$ ipython --no-banner

In [1]: import numpy as np

In [2]: np.set_printoptions(precision=1, suppress=True, linewidth=160, legacy="1.25")

In [3]: arr = np.loadtxt("run16.csv", delimiter=",")

In [4]: print(arr)
[[-18.   9.  63. -45.]
 [-14.   7.  49. -35.]
 [ 16.  -8. -56.  40.]]

In [5]: left, sig = np.linalg.svd(arr)
---------------------------------------------------------------------------
ValueError                                Traceback (most recent call last)
Cell In[5], line 1
----> 1 left, sig = np.linalg.svd(arr)

ValueError: too many values to unpack (expected 2)

In [6]: left, sig, Vt = np.linalg.svd(arr, full_matrices=False)

In [7]: print(np.abs(Vt[0]))
[0.2 0.1 0.8 0.6]

In [8]: print(np.round(left.T @ arr @ Vt.T, 1) + 0)
[[123.8   0.    0. ]
 [  0.    0.    0. ]
 [  0.    0.    0. ]]

In [9]: print(np.abs(left[:, 0]).round(6).argmax())
0

In [10]: print(np.allclose(left * sig @ Vt, arr))
True

In [11]: print((sig > 1e-8).sum())
1

In [12]: print(np.round(sig / sig[0], 1) + 0)
[1. 0. 0.]

In [13]: print(np.round(left.T @ left, 1) + 0)
[[1. 0. 0.]
 [0. 1. 0.]
 [0. 0. 1.]]

In [14]: Y = np.array([[-2, -2], [4, -5], [3, 2], [1, 1]])

In [15]: print(np.einsum("ik,kj->ji", arr, Y))
[[ 216.  168. -192.]
 [  72.   56.  -64.]]

In [16]: print(Y.T @ arr.T)
[[ 216.  168. -192.]
 [  72.   56.  -64.]]

In [17]: print(np.vstack([arr, Y.T]).shape)
(5, 4)

In [18]: F = np.array([[1.5, -1.1, 0.5, -1.1],
    ...:     [0.5, 0.7, -0.1, 0.7],
    ...:     [0.0, -0.9, 0.1, -0.7]])

In [19]: F[:, 2] *= 5

In [20]: print(F)
[[ 1.5 -1.1  2.5 -1.1]
 [ 0.5  0.7 -0.5  0.7]
 [ 0.  -0.9  0.5 -0.7]]

In [21]: T = np.stack([F, 3 * F, F[::-1]])

In [22]: print(np.einsum("bij,cij->bc", T, T))
[[ 13.9  41.9   7.5]
 [ 41.9 125.5  22.5]
 [  7.5  22.5  13.9]]

In [23]: print(np.linalg.matrix_rank(T.reshape(3, -1)))
2

In [24]: print((T @ F.T).shape)
(3, 3, 3)

In [25]: print(np.linalg.norm(T, axis=(1, 2)))
[ 3.7 11.2  3.7]

In [26]: print(T.sum(axis=0))
[[ 6.  -5.3 10.5 -5.1]
 [ 2.5  3.5 -2.5  3.5]
 [ 1.5 -4.7  4.5 -3.9]]

In [27]: Y = np.array([[7, -5, -6], [6, 7, 1], [0, 1, -3], [8, -7, 6]])

In [28]: print(np.linalg.matrix_rank(np.vstack([F, Y.T])))
4

In [29]: print(np.linalg.matrix_rank(F @ Y))
3

In [30]: print(Y.T @ F.T)
[[ -4.9  13.3 -11. ]
 [ -5.   -3.   -0.9]
 [-24.2   3.4  -6.6]]

In [31]: print(np.einsum("ij->j", F))
[ 2.  -1.3  2.5 -1.1]

In [32]: print(np.einsum("ij,ij->i", F, F))
[10.9  1.5  1.6]
